$ python3 -q
>>> import numpy as np
>>> np.set_printoptions(suppress=True, linewidth=160)
>>> rd = lambda a: np.round(a, 2) + 0
>>> X = np.load("arr.npy")
>>> X
array([[ 0.4, -0.2,  1.5,  1.2,  1. ],
       [ 0.5, -1.2,  2.5, -0.5,  0.4],
       [ 0.8, -0.3, -9. , -0.4, -1.4],
       [-0.4,  1.8, -5. , -0.4, -0.4],
       [ 0.6, -0.9,  2. ,  0.1, -1.2],
       [ 0.9, -0.2, -1. , -0.3, -0.6],
       [-0.2,  0.3,  9. , -0.4, -0.3]])
>>> other = np.c_[X[:, :1] @ np.array([[1]]), np.array([0, 0, 1, 1, -1, -1, 0])]
>>> print(other)
[[ 0.4  0. ]
 [ 0.5  0. ]
 [ 0.8  1. ]
 [-0.4  1. ]
 [ 0.6 -1. ]
 [ 0.9 -1. ]
 [-0.2  0. ]]
>>> rd(np.linalg.norm(np.linalg.qr(X)[0].T @ other, axis=0) ** 2 / ((other ** 2).sum(axis=0) + 1e-12))
array([1.  , 0.56])
>>> np.linalg.matrix_rank(np.c_[X, other])
np.int64(6)
>>> np.linalg.matrix_rank(other)
np.int64(2)
>>> P = X @ np.linalg.solve(X.T @ X, X.T)
>>> np.linalg.matrix_rank(np.eye(7) - P)
np.int64(2)
>>> rd(np.diag(P))
array([0.87, 0.73, 0.63, 0.68, 0.69, 0.65, 0.74])
>>> rd(P @ X[:, 2])
array([ 1.5,  2.5, -9. , -5. ,  2. , -1. ,  9. ])
>>> x = np.array([1, 0, 1, 1, 5])
>>> np.linalg.norm(X @ x) <= np.linalg.norm(X, 2) * np.linalg.norm(x) + 1e-9
np.True_
>>> rd(X @ x)
array([  8.1,   4.5, -15.6,  -7.8,  -3.3,  -3.4,   6.9])
>>> X @ np.eye(5)[3]
array([ 1.2, -0.5, -0.4, -0.4,  0.1, -0.3, -0.4])
>>> rd((X * x).sum(axis=1))
array([  8.1,   4.5, -15.6,  -7.8,  -3.3,  -3.4,   6.9])
>>> print(rd(X @ (2 * x)))
[ 16.2   9.  -31.2 -15.6  -6.6  -6.8  13.8]
>>> M = np.array([[-4, -6, 1, 8, -4],
...     [-2, 7, -9, 4, -7],
...     [-7, -3, 9, -4, -6],
...     [-6, 1, -1, -5, -3],
...     [-4, 4, 0, 7, 8]])
>>> M
array([[-4, -6,  1,  8, -4],
       [-2,  7, -9,  4, -7],
       [-7, -3,  9, -4, -6],
       [-6,  1, -1, -5, -3],
       [-4,  4,  0,  7,  8]])
>>> ang = np.radians(96)
>>> R = np.eye(5)
>>> R[2, 2] = R[4, 4] = np.cos(ang)
>>> R[2, 4], R[4, 2] = -np.sin(ang), np.sin(ang)
>>> print(rd(R))
[[ 1.    0.    0.    0.    0.  ]
 [ 0.    1.    0.    0.    0.  ]
 [ 0.    0.   -0.1   0.   -0.99]
 [ 0.    0.    0.    1.    0.  ]
 [ 0.    0.    0.99  0.   -0.1 ]]
>>> other = M @ R.T
>>> print(rd(np.linalg.det(R)), rd(np.trace(R)))
1.0 2.79
>>> rd(np.abs(other - M).max(axis=0))
array([ 0.  ,  0.  , 16.9 ,  0.  , 15.58])
